$ ipython --no-banner

In [1]: import numpy as np

In [2]: import numpy.linalg as la

In [3]: np.set_printoptions(suppress=True, linewidth=100)

In [4]: M = np.array([[3.0, 1.0, 0.0, 0.0, 0.0, 0.0],
   ...:     [0.0, 3.0, 1.0, 0.0, 0.0, 0.0],
   ...:     [0.0, 0.0, 3.0, 1.0, 0.0, 0.0],
   ...:     [0.0, 0.0, 0.0, 3.0, 1.0, 0.0],
   ...:     [0.0, 0.0, 0.0, 0.0, 3.0, 1.0],
   ...:     [0.0, 0.0, 0.0, 0.0, 0.0, 3.0]])

In [5]: other = np.array([[2, 2], [3, 3], [3, 4], [4, 2], [0, 4], [5, 4]])

In [6]: la.matrix_rank(M @ other)
Out[6]: np.int64(2)

In [7]: np.einsum("ik,kj->ij", M, other)
Out[7]: 
array([[ 9.,  9.],
       [12., 13.],
       [13., 14.],
       [12., 10.],
       [ 5., 16.],
       [15., 12.]])

In [8]: np.vstack([M, other.T]).shape
Out[8]: (8, 6)

In [9]: np.einsum("ij->j", M)
Out[9]: array([3., 4., 4., 4., 4., 4.])

In [10]: r0 = np.array([-6, -8, -4, -8, -3, -3])

In [11]: other = M + np.outer(r0, np.eye(6)[0])

In [12]: la.matrix_rank(other - M)
Out[12]: np.int64(1)

In [13]: x = np.array([2, 1, 2, 3, 0, 0])

In [14]: rhs = M @ x

In [15]: rhs
Out[15]: array([7., 5., 9., 9., 0., 0.])

In [16]: np.round(la.solve(M, M[:, 3]), 2)
Out[16]: array([0., 0., 0., 1., 0., 0.])

In [17]: np.round(la.solve(M.T, M[0]), 2) + 0
Out[17]: array([1., 0., 0., 0., 0., 0.])

In [18]: r0, g = M[1], M[0]

In [19]: print(r0 @ r0)
10.0

In [20]: p = (r0 @ g) / (r0 @ r0) * r0

In [21]: print(la.matrix_rank(np.outer(r0, g)))
1

In [22]: print(np.round((g - p) @ r0, 2))
0.0

In [23]: np.round(g - p, 2)
Out[23]: array([ 3. ,  0.1, -0.3,  0. ,  0. ,  0. ])

In [24]: np.outer(r0, g)
Out[24]: 
array([[0., 0., 0., 0., 0., 0.],
       [9., 3., 0., 0., 0., 0.],
       [3., 1., 0., 0., 0., 0.],
       [0., 0., 0., 0., 0., 0.],
       [0., 0., 0., 0., 0., 0.],
       [0., 0., 0., 0., 0., 0.]])

In [25]: E = np.loadtxt("arr.csv", delimiter=",")

In [26]: E
Out[26]: 
array([[ 7.,  0., 10.,  4., 11.],
       [ 4.,  2.,  2.,  4.,  1.],
       [ 0.,  0.,  0.,  0.,  0.],
       [ 4.,  0.,  2.,  0.,  4.],
       [ 2.,  2.,  7.,  2.,  8.],
       [ 3.,  0.,  8.,  4.,  7.],
       [ 5.,  2.,  9.,  6.,  5.],
       [ 3.,  0.,  8.,  4.,  7.],
       [ 2.,  2.,  4.,  2.,  3.],
       [ 0.,  0.,  0.,  0.,  0.],
       [ 4.,  2.,  2.,  4.,  1.],
       [ 4.,  0.,  2.,  0.,  4.],
       [ 0.,  0.,  3.,  0.,  5.],
       [ 2.,  2.,  4.,  2.,  3.],
       [ 6.,  4.,  6.,  6.,  4.],
       [ 2.,  2.,  4.,  2.,  3.],
       [ 4.,  2.,  2.,  4.,  1.],
       [ 8.,  2.,  4.,  4.,  5.],
       [ 0.,  0.,  3.,  0.,  5.],
       [ 0.,  0.,  0.,  0.,  0.],
       [ 7.,  0.,  7.,  4.,  6.],
       [ 3.,  0.,  5.,  4.,  2.],
       [ 4.,  2.,  2.,  4.,  1.],
       [ 0.,  0.,  3.,  0.,  5.],
       [ 3.,  0.,  5.,  4.,  2.]])

In [27]: x = np.array([7, -6, 4, 8, -2])

In [28]: rhs = E @ x

In [29]: print(np.round(la.lstsq(E, rhs)[0], 2))
[ 7. -6.  4.  8. -2.]

In [30]: rng = np.random.default_rng(857837)

In [31]: rhs = rhs + 0.02 * rng.normal(size=25)

In [32]: print(rhs.round(2))
[98.97 53.97 -0.01 28.   29.98 71.03 97.01 71.   27.99  0.04 53.98 27.97  1.97 28.   82.01 28.02
 54.03 81.98  2.   -0.01 97.02 69.   54.03  1.98 69.  ]

In [33]: b, *_ = la.lstsq(E, rhs)

In [34]: [round(float(la.norm(la.solve(E.T @ E + lam * np.eye(5), E.T @ rhs))), 2) for lam in (0, 1, 10, 100)]
Out[34]: [13.0, 12.67, 10.86, 7.47]

In [35]: b.round(2)
Out[35]: array([ 7.  , -6.  ,  4.01,  8.  , -2.01])

In [36]: print(b.round())
[ 7. -6.  4.  8. -2.]

In [37]: arr = np.load("x.npy")

In [38]: print(arr)
[[1 0 0 0 0]
 [0 0 0 0 1]
 [0 0 1 0 0]
 [0 1 0 0 0]
 [0 0 0 1 0]]

In [39]: x = np.array([0, 2, 1, 4, -4])

In [40]: rhs = arr @ x

In [41]: rhs
Out[41]: array([ 0, -4,  1,  2,  4])

In [42]: np.round(la.solve(arr, -1 * rhs), 2)
Out[42]: array([ 0., -2., -1., -4.,  4.])

In [43]: np.round(la.solve(arr, arr[:, 0]), 2)
Out[43]: array([1., 0., 0., 0., 0.])

In [44]: np.round(la.solve(arr, rhs), 2)
Out[44]: array([ 0.,  2.,  1.,  4., -4.])

In [45]: print(np.round(la.solve(arr.T, arr[4]), 2))
[0. 0. 0. 0. 1.]

In [46]: other = arr[0, 0] * arr[1:] - np.outer(arr[1:, 0], arr[0])

In [47]: other
Out[47]: 
array([[0, 0, 0, 0, 1],
       [0, 0, 1, 0, 0],
       [0, 1, 0, 0, 0],
       [0, 0, 0, 1, 0]])

In [48]: np.flatnonzero(~other.round(6).any(axis=1))
Out[48]: array([], dtype=int64)

In [49]: la.matrix_rank(other), la.matrix_rank(arr)
Out[49]: (np.int64(4), np.int64(5))

In [50]: np.round(np.poly(arr), 2)
Out[50]: array([ 1., -2.,  1., -1.,  2., -1.])

In [51]: np.einsum("ij,ji->", arr, arr)
Out[51]: np.int64(2)

In [52]: round(la.det(arr[::-1]), 2)
Out[52]: np.float64(1.0)

In [53]: print(round(float(la.eigvals(arr).sum().real), 2))
2.0

In [54]: np.round(la.eigvals(arr), 2)
Out[54]: array([-0.5+0.87j, -0.5-0.87j,  1. +0.j  ,  1. +0.j  ,  1. +0.j  ])

In [55]: print(arr.sum(axis=1))
[1 1 1 1 1]

In [56]: print(np.round(np.sort(np.abs(la.eigvals(arr)))[::-1], 2))
[1. 1. 1. 1. 1.]

In [57]: p = np.eye(5)[2]

In [58]: for _ in range(7):
    ...:     p = p @ arr
    ...:     print(p.round(2))
    ...: 
[0. 0. 1. 0. 0.]
[0. 0. 1. 0. 0.]
[0. 0. 1. 0. 0.]
[0. 0. 1. 0. 0.]
[0. 0. 1. 0. 0.]
[0. 0. 1. 0. 0.]
[0. 0. 1. 0. 0.]

In [59]: np.round(la.svd(arr, compute_uv=False), 2)
Out[59]: array([1., 1., 1., 1., 1.])

In [60]: np.round(la.norm(arr, axis=0), 2)
Out[60]: array([1., 1., 1., 1., 1.])

In [61]: np.round(la.pinv(arr), 2)
Out[61]: 
array([[1., 0., 0., 0., 0.],
       [0., 0., 0., 1., 0.],
       [0., 0., 1., 0., 0.],
       [0., 0., 0., 0., 1.],
       [0., 1., 0., 0., 0.]])

In [62]: arr @ arr.T
Out[62]: 
array([[1, 0, 0, 0, 0],
       [0, 1, 0, 0, 0],
       [0, 0, 1, 0, 0],
       [0, 0, 0, 1, 0],
       [0, 0, 0, 0, 1]])

In [63]: arr.T @ arr
Out[63]: 
array([[1, 0, 0, 0, 0],
       [0, 1, 0, 0, 0],
       [0, 0, 1, 0, 0],
       [0, 0, 0, 1, 0],
       [0, 0, 0, 0, 1]])
